In [1]: import numpy as np

In [2]: import numpy.linalg as la

In [3]: np.set_printoptions(precision=3, suppress=True, linewidth=100)

In [4]: def rnd(a):
   ...:     return np.round(a, 3) + 0
   ...: 

In [5]: F = np.minimum.outer(np.arange(1, 11), np.arange(1, 11)) * 5

In [6]: F
Out[6]: 
array([[ 5,  5,  5,  5,  5,  5,  5,  5,  5,  5],
       [ 5, 10, 10, 10, 10, 10, 10, 10, 10, 10],
       [ 5, 10, 15, 15, 15, 15, 15, 15, 15, 15],
       [ 5, 10, 15, 20, 20, 20, 20, 20, 20, 20],
       [ 5, 10, 15, 20, 25, 25, 25, 25, 25, 25],
       [ 5, 10, 15, 20, 25, 30, 30, 30, 30, 30],
       [ 5, 10, 15, 20, 25, 30, 35, 35, 35, 35],
       [ 5, 10, 15, 20, 25, 30, 35, 40, 40, 40],
       [ 5, 10, 15, 20, 25, 30, 35, 40, 45, 45],
       [ 5, 10, 15, 20, 25, 30, 35, 40, 45, 50]])

In [7]: th = np.radians(120)

In [8]: r_ = np.eye(10)

In [9]: r_[7, 7] = r_[9, 9] = np.cos(th)

In [10]: r_[7, 9], r_[9, 7] = -np.sin(th), np.sin(th)

In [11]: rnd(r_)
Out[11]: 
array([[ 1.   ,  0.   ,  0.   ,  0.   ,  0.   ,  0.   ,  0.   ,  0.   ,  0.   ,  0.   ],
       [ 0.   ,  1.   ,  0.   ,  0.   ,  0.   ,  0.   ,  0.   ,  0.   ,  0.   ,  0.   ],
       [ 0.   ,  0.   ,  1.   ,  0.   ,  0.   ,  0.   ,  0.   ,  0.   ,  0.   ,  0.   ],
       [ 0.   ,  0.   ,  0.   ,  1.   ,  0.   ,  0.   ,  0.   ,  0.   ,  0.   ,  0.   ],
       [ 0.   ,  0.   ,  0.   ,  0.   ,  1.   ,  0.   ,  0.   ,  0.   ,  0.   ,  0.   ],
       [ 0.   ,  0.   ,  0.   ,  0.   ,  0.   ,  1.   ,  0.   ,  0.   ,  0.   ,  0.   ],
       [ 0.   ,  0.   ,  0.   ,  0.   ,  0.   ,  0.   ,  1.   ,  0.   ,  0.   ,  0.   ],
       [ 0.   ,  0.   ,  0.   ,  0.   ,  0.   ,  0.   ,  0.   , -0.5  ,  0.   , -0.866],
       [ 0.   ,  0.   ,  0.   ,  0.   ,  0.   ,  0.   ,  0.   ,  0.   ,  1.   ,  0.   ],
       [ 0.   ,  0.   ,  0.   ,  0.   ,  0.   ,  0.   ,  0.   ,  0.866,  0.   , -0.5  ]])

In [12]: Y = F @ r_.T

In [13]: rnd(la.det(r_)), np.trace(r_)
Out[13]: (np.float64(1.0), np.float64(7.0))

In [14]: rnd(la.svd(F, compute_uv=False)), rnd(la.svd(Y, compute_uv=False))
Out[14]: 
(array([223.83 ,  25.245,   9.365,   5.   ,   3.216,   2.326,   1.831,   1.54 ,   1.369,   1.278]),
 array([223.83 ,  25.245,   9.365,   5.   ,   3.216,   2.326,   1.831,   1.54 ,   1.369,   1.278]))

In [15]: np.allclose(F @ F.T, Y @ Y.T)
Out[15]: True

In [16]: X = np.loadtxt("m.csv", delimiter=",")

In [17]: X
Out[17]: 
array([[ 0.201, -1.866,  0.081,  3.182],
       [-0.21 ,  0.565, -0.256, -0.52 ],
       [-0.062,  1.422,  0.033, -1.981],
       [ 0.151,  1.006, -0.17 , -0.213],
       [-0.094, -1.299,  0.257,  2.635],
       [ 0.157, -1.029,  0.171,  1.641],
       [-0.163, -0.508,  0.115,  0.742],
       [ 0.235,  0.956,  0.034, -1.1  ],
       [ 0.36 , -1.208, -0.293,  1.696],
       [ 0.192, -0.677, -0.033,  1.088],
       [-0.578,  0.787, -0.121, -1.19 ],
       [ 0.057,  0.257, -0.506,  0.901],
       [ 0.261,  0.312,  0.28 , -1.277],
       [-0.087,  1.181,  0.275, -3.326],
       [-0.208, -1.642, -0.459,  4.131],
       [ 0.167,  0.959, -0.123, -1.541],
       [-0.297, -0.332, -0.499,  0.296],
       [ 0.202,  3.149,  0.697, -6.9  ],
       [ 0.428,  0.703,  0.312, -0.267],
       [ 0.347,  1.627,  0.212, -3.013],
       [ 0.329, -1.041, -0.284,  1.964],
       [-0.447, -0.09 , -0.142,  0.724],
       [-0.053, -0.107,  0.48 ,  0.154],
       [ 0.051, -0.401, -0.553,  2.202],
       [ 0.336, -0.638, -0.307,  2.347],
       [-0.455, -0.765, -0.378,  1.384],
       [-0.27 , -0.789, -0.034,  0.782],
       [-0.275, -0.874,  0.205,  1.537]])

In [18]: W2 = X[[10, 6]].astype(float)

In [19]: for _ in range(5):
    ...:     idx = la.norm(X[:, None] - W2, axis=-1).argmin(axis=1)
    ...:     W2 = np.array([X[idx == j].mean(axis=0) for j in range(2)])
    ...: 

In [20]: idx
Out[20]: array([1, 0, 0, 0, 1, 1, 1, 0, 1, 1, 0, 1, 0, 0, 1, 0, 1, 0, 0, 0, 1, 1, 1, 1, 1, 1, 1, 1])

In [21]: rnd(W2)
Out[21]: 
array([[ 0.078,  1.152,  0.107, -1.939],
       [-0.034, -0.765, -0.128,  1.612]])

In [22]: rnd(W2[1] - W2[0])
Out[22]: array([-0.112, -1.917, -0.235,  3.551])

In [23]: data = np.cumsum(np.array([[0, 0, -6],
    ...:     [5, 4, -2],
    ...:     [5, 9, -6],
    ...:     [5, -7, 2],
    ...:     [-2, 0, 5],
    ...:     [3, 2, -4],
    ...:     [8, 2, 6],
    ...:     [4, 4, 4],
    ...:     [-4, 7, -2],
    ...:     [-2, -9, -9],
    ...:     [-9, 6, 7],
    ...:     [4, 7, 3],
    ...:     [6, 8, -4],
    ...:     [-4, -5, -1],
    ...:     [-1, -8, -9],
    ...:     [7, -1, -5],
    ...:     [-7, 5, 3],
    ...:     [-1, 8, -8],
    ...:     [-1, -1, -9]]), axis=0)

In [24]: data
Out[24]: 
array([[  0,   0,  -6],
       [  5,   4,  -8],
       [ 10,  13, -14],
       [ 15,   6, -12],
       [ 13,   6,  -7],
       [ 16,   8, -11],
       [ 24,  10,  -5],
       [ 28,  14,  -1],
       [ 24,  21,  -3],
       [ 22,  12, -12],
       [ 13,  18,  -5],
       [ 17,  25,  -2],
       [ 23,  33,  -6],
       [ 19,  28,  -7],
       [ 18,  20, -16],
       [ 25,  19, -21],
       [ 18,  24, -18],
       [ 17,  32, -26],
       [ 16,  31, -35]])

In [25]: C2 = data.T @ data

In [26]: rnd(la.eigvalsh(C2)[::-1])
Out[26]: array([15638.51 ,  1258.253,   635.237])

In [27]: np.trace(C2), (data ** 2).sum()
Out[27]: (np.int64(17532), np.int64(17532))

In [28]: C2
Out[28]: 
array([[ 6361,  6103, -3620],
       [ 6103,  7346, -4289],
       [-3620, -4289,  3825]])

In [29]: (data @ data.T).shape
Out[29]: (19, 19)

In [30]: x = np.array([0, 0, 1])

In [31]: y = data @ x

In [32]: y
Out[32]: 
array([ -6,  -8, -14, -12,  -7, -11,  -5,  -1,  -3, -12,  -5,  -2,  -6,  -7, -16, -21, -18, -26,
       -35])

In [33]: rnd(la.lstsq(data, y)[0])
Out[33]: array([0., 0., 1.])

In [34]: rng = np.random.default_rng(100942)

In [35]: y = y + 0.1 * rng.normal(size=19)

In [36]: rnd(y)
Out[36]: 
array([ -6.027,  -8.151, -13.835, -12.053,  -6.954, -11.135,  -5.088,  -0.861,  -3.01 , -12.054,
        -5.01 ,  -2.059,  -5.979,  -7.177, -16.024, -21.119, -18.062, -26.06 , -35.135])

In [37]: coef, *_ = la.lstsq(data, y)

In [38]: rnd(data.T @ (y - data @ coef))
Out[38]: array([0., 0., 0.])

In [39]: rnd(coef)
Out[39]: array([0.   , 0.   , 1.003])

In [40]: [round(float(la.norm(la.solve(data.T @ data + lam * np.eye(3), data.T @ y))), 2) for lam in (0, 1, 10, 100)]
Out[40]: [1.0, 1.0, 1.0, 0.93]

In [41]: W0 = np.load("layer11.npy")

In [42]: W0
Out[42]: 
array([[  1,  -3,   9, -27],
       [  1,  -2,   4,  -8],
       [  1,  -1,   1,  -1],
       [  1,   0,   0,   0],
       [  1,   1,   1,   1],
       [  1,   2,   4,   8]])

In [43]: # row 0 dominates

In [44]: def softmax(z):
    ...:     e = np.exp(z - z.max(axis=-1, keepdims=True))
    ...:     return e / e.sum(axis=-1, keepdims=True)
    ...: 

In [45]: rnd(softmax(W0).sum(axis=1))
Out[45]: array([1., 1., 1., 1., 1., 1.])

In [46]: rnd(softmax(W0[0]))
Out[46]: array([0., 0., 1., 0.])

In [47]: scores = W0 @ W0.T / np.sqrt(4)

In [48]: rnd(softmax(scores + np.triu(np.full(scores.shape, -np.inf), 1)))
Out[48]: 
array([[1.   , 0.   , 0.   , 0.   , 0.   , 0.   ],
       [1.   , 0.   , 0.   , 0.   , 0.   , 0.   ],
       [1.   , 0.   , 0.   , 0.   , 0.   , 0.   ],
       [0.25 , 0.25 , 0.25 , 0.25 , 0.   , 0.   ],
       [0.   , 0.008, 0.099, 0.163, 0.73 , 0.   ],
       [0.   , 0.   , 0.   , 0.   , 0.   , 1.   ]])

In [49]: softmax(scores).round(6).argmax(axis=1)
Out[49]: array([0, 0, 0, 0, 5, 5])

In [50]: x = np.array([-2, -3, 3, -2])

In [51]: y = W0 @ x

In [52]: rnd(la.lstsq(W0, y)[0])
Out[52]: array([-2., -3.,  3., -2.])

In [53]: y
Out[53]: array([ 88,  32,   6,  -2,  -4, -12])

In [54]: rnd(la.solve(W0.T @ W0, W0.T @ y))
Out[54]: array([-2., -3.,  3., -2.])

In [55]: y = y + 0.05 * rng.normal(size=6)

In [56]: rnd(y)
Out[56]: array([ 88.022,  32.059,   6.064,  -1.901,  -4.026, -12.024])

In [57]: coef, *_ = la.lstsq(W0, y)

In [58]: coef.round()
Out[58]: array([-2., -3.,  3., -2.])

In [59]: rnd(la.norm(y - W0 @ coef))
Out[59]: np.float64(0.063)

In [60]: feats = np.array([[-2, 1, 0, -2, -1, 0, 1, -1, -2, -2],
    ...:     [2, -2, -2, 0, 1, 0, 2, 1, 2, -1],
    ...:     [1, 1, 0, -1, 0, 2, 1, 0, 2, -1],
    ...:     [1, 1, 2, -1, -2, 0, -1, -2, -1, 2],
    ...:     [-1, -1, 1, -1, 0, 0, 0, -1, 0, 1],
    ...:     [-2, 1, 0, 2, -2, -2, -2, -1, 2, 0],
    ...:     [2, -1, 0, 2, -1, -1, 2, -1, -2, -1],
    ...:     [2, 1, 0, 2, 1, 1, -2, -1, 1, 1],
    ...:     [1, 2, -2, -2, -1, 2, 0, -2, 2, -2],
    ...:     [1, 2, -2, -2, 2, 1, -2, -2, 2, 1],
    ...:     [-2, 1, -2, -1, -1, 0, 1, 0, 0, 0],
    ...:     [0, 1, -2, -1, 2, -1, 0, 0, -2, 2],
    ...:     [-1, -2, -2, 2, 2, -2, 2, 2, -1, 2]]) * (rng.random((13, 10)) < 0.3)

In [61]: feats
Out[61]: 
array([[-2,  0,  0,  0,  0,  0,  1,  0,  0,  0],
       [ 0, -2, -2,  0,  0,  0,  0,  0,  0,  0],
       [ 0,  0,  0, -1,  0,  2,  0,  0,  0,  0],
       [ 0,  0,  0,  0,  0,  0, -1,  0,  0,  0],
       [-1,  0,  0,  0,  0,  0,  0, -1,  0,  1],
       [-2,  1,  0,  0,  0,  0,  0,  0,  2,  0],
       [ 0,  0,  0,  2,  0, -1,  0,  0,  0,  0],
       [ 0,  0,  0,  0,  0,  0, -2,  0,  0,  0],
       [ 1,  2, -2, -2,  0,  0,  0,  0,  2, -2],
       [ 0,  0, -2,  0,  0,  0, -2, -2,  0,  0],
       [ 0,  0,  0, -1,  0,  0,  0,  0,  0,  0],
       [ 0,  0,  0,  0,  0,  0,  0,  0, -2,  0],
       [-1,  0,  0,  0,  2,  0,  0,  0, -1,  2]])

In [62]: hat = feats @ la.solve(feats.T @ feats, feats.T)

In [63]: rnd(np.diag(hat))
Out[63]: array([0.869, 1.   , 0.918, 0.171, 0.766, 0.766, 0.671, 0.686, 0.942, 0.942, 0.327, 0.942, 1.   ])

In [64]: rnd(np.trace(hat))
Out[64]: np.float64(10.0)

In [65]: rnd(hat @ feats[:, 4])
Out[65]: array([0., 0., 0., 0., 0., 0., 0., 0., 0., 0., 0., 0., 2.])

In [66]: np.allclose(hat @ hat, hat)
Out[66]: True

In [67]: la.matrix_rank(np.eye(13) - hat)
Out[67]: np.int64(3)

In [68]: th = np.radians(147)

In [69]: r_ = np.eye(10)

In [70]: r_[0, 0] = r_[1, 1] = np.cos(th)

In [71]: r_[0, 1], r_[1, 0] = -np.sin(th), np.sin(th)

In [72]: rnd(r_)
Out[72]: 
array([[-0.839, -0.545,  0.   ,  0.   ,  0.   ,  0.   ,  0.   ,  0.   ,  0.   ,  0.   ],
       [ 0.545, -0.839,  0.   ,  0.   ,  0.   ,  0.   ,  0.   ,  0.   ,  0.   ,  0.   ],
       [ 0.   ,  0.   ,  1.   ,  0.   ,  0.   ,  0.   ,  0.   ,  0.   ,  0.   ,  0.   ],
       [ 0.   ,  0.   ,  0.   ,  1.   ,  0.   ,  0.   ,  0.   ,  0.   ,  0.   ,  0.   ],
       [ 0.   ,  0.   ,  0.   ,  0.   ,  1.   ,  0.   ,  0.   ,  0.   ,  0.   ,  0.   ],
       [ 0.   ,  0.   ,  0.   ,  0.   ,  0.   ,  1.   ,  0.   ,  0.   ,  0.   ,  0.   ],
       [ 0.   ,  0.   ,  0.   ,  0.   ,  0.   ,  0.   ,  1.   ,  0.   ,  0.   ,  0.   ],
       [ 0.   ,  0.   ,  0.   ,  0.   ,  0.   ,  0.   ,  0.   ,  1.   ,  0.   ,  0.   ],
       [ 0.   ,  0.   ,  0.   ,  0.   ,  0.   ,  0.   ,  0.   ,  0.   ,  1.   ,  0.   ],
       [ 0.   ,  0.   ,  0.   ,  0.   ,  0.   ,  0.   ,  0.   ,  0.   ,  0.   ,  1.   ]])

In [73]: Y = feats @ r_.T

In [74]: rnd(la.det(r_)), rnd(np.trace(r_))
Out[74]: (np.float64(1.0), np.float64(6.323))

In [75]: np.allclose(la.norm(feats, axis=1), la.norm(Y, axis=1))
Out[75]: True

In [76]: rnd(Y)
Out[76]: 
array([[ 1.677, -1.089,  0.   ,  0.   ,  0.   ,  0.   ,  1.   ,  0.   ,  0.   ,  0.   ],
       [ 1.089,  1.677, -2.   ,  0.   ,  0.   ,  0.   ,  0.   ,  0.   ,  0.   ,  0.   ],
       [ 0.   ,  0.   ,  0.   , -1.   ,  0.   ,  2.   ,  0.   ,  0.   ,  0.   ,  0.   ],
       [ 0.   ,  0.   ,  0.   ,  0.   ,  0.   ,  0.   , -1.   ,  0.   ,  0.   ,  0.   ],
       [ 0.839, -0.545,  0.   ,  0.   ,  0.   ,  0.   ,  0.   , -1.   ,  0.   ,  1.   ],
       [ 1.133, -1.928,  0.   ,  0.   ,  0.   ,  0.   ,  0.   ,  0.   ,  2.   ,  0.   ],
       [ 0.   ,  0.   ,  0.   ,  2.   ,  0.   , -1.   ,  0.   ,  0.   ,  0.   ,  0.   ],
       [ 0.   ,  0.   ,  0.   ,  0.   ,  0.   ,  0.   , -2.   ,  0.   ,  0.   ,  0.   ],
       [-1.928, -1.133, -2.   , -2.   ,  0.   ,  0.   ,  0.   ,  0.   ,  2.   , -2.   ],
       [ 0.   ,  0.   , -2.   ,  0.   ,  0.   ,  0.   , -2.   , -2.   ,  0.   ,  0.   ],
       [ 0.   ,  0.   ,  0.   , -1.   ,  0.   ,  0.   ,  0.   ,  0.   ,  0.   ,  0.   ],
       [ 0.   ,  0.   ,  0.   ,  0.   ,  0.   ,  0.   ,  0.   ,  0.   , -2.   ,  0.   ],
       [ 0.839, -0.545,  0.   ,  0.   ,  2.   ,  0.   ,  0.   ,  0.   , -1.   ,  2.   ]])
